$ ipython --no-banner

In [1]: import numpy as np

In [2]: from numpy import linalg as LA

In [3]: np.set_printoptions(precision=2, suppress=True, linewidth=200)

In [4]: rd = lambda a: np.round(a, 2) + 0

In [5]: m1 = np.load("out7.npy")

In [6]: m1
Out[6]: 
array([[ 1,  0,  0,  0,  0,  0,  0],
       [-1,  1,  0,  0,  0,  0,  0],
       [-4, -2,  1,  0,  0,  0,  0],
       [-4,  2, -1,  1,  0,  0,  0],
       [ 2, -1,  5, -4,  1,  0,  0],
       [ 4,  3, -5, -5, -5,  1,  0],
       [-3, -4,  0,  4, -2,  4,  1]])

In [7]: m1 @ m1
Out[7]: 
array([[  1,   0,   0,   0,   0,   0,   0],
       [ -2,   1,   0,   0,   0,   0,   0],
       [ -6,  -4,   1,   0,   0,   0,   0],
       [ -6,   6,  -2,   1,   0,   0,   0],
       [  1, -20,  14,  -8,   1,   0,   0],
       [ 35,  11, -30,  10, -10,   1,   0],
       [ -6,  14, -34,  -4, -24,   8,   1]])

In [8]: print(LA.matrix_rank(m1 - m1[0, 0] * np.eye(7)))
6

In [9]: rng = np.random.default_rng(704707)

In [10]: lab = rng.permutation(7)

In [11]: lab
Out[11]: array([4, 6, 1, 5, 0, 3, 2])

In [12]: A2 = m1[lab][:, lab]

In [13]: print(np.allclose(A2, m1))
False

In [14]: A2
Out[14]: 
array([[ 1,  0, -1,  0,  2, -4,  5],
       [-2,  1, -4,  4, -3,  4,  0],
       [ 0,  0,  1,  0, -1,  0,  0],
       [-5,  0,  3,  1,  4, -5, -5],
       [ 0,  0,  0,  0,  1,  0,  0],
       [ 0,  0,  2,  0, -4,  1, -1],
       [ 0,  0, -2,  0, -4,  0,  1]])

In [15]: np.diag(A2)
Out[15]: array([1, 1, 1, 1, 1, 1, 1])

In [16]: rd(LA.det(A2)), rd(LA.det(m1[lab]))
Out[16]: (np.float64(1.0), np.float64(1.0))

In [17]: np.trace(A2)
Out[17]: np.int64(7)
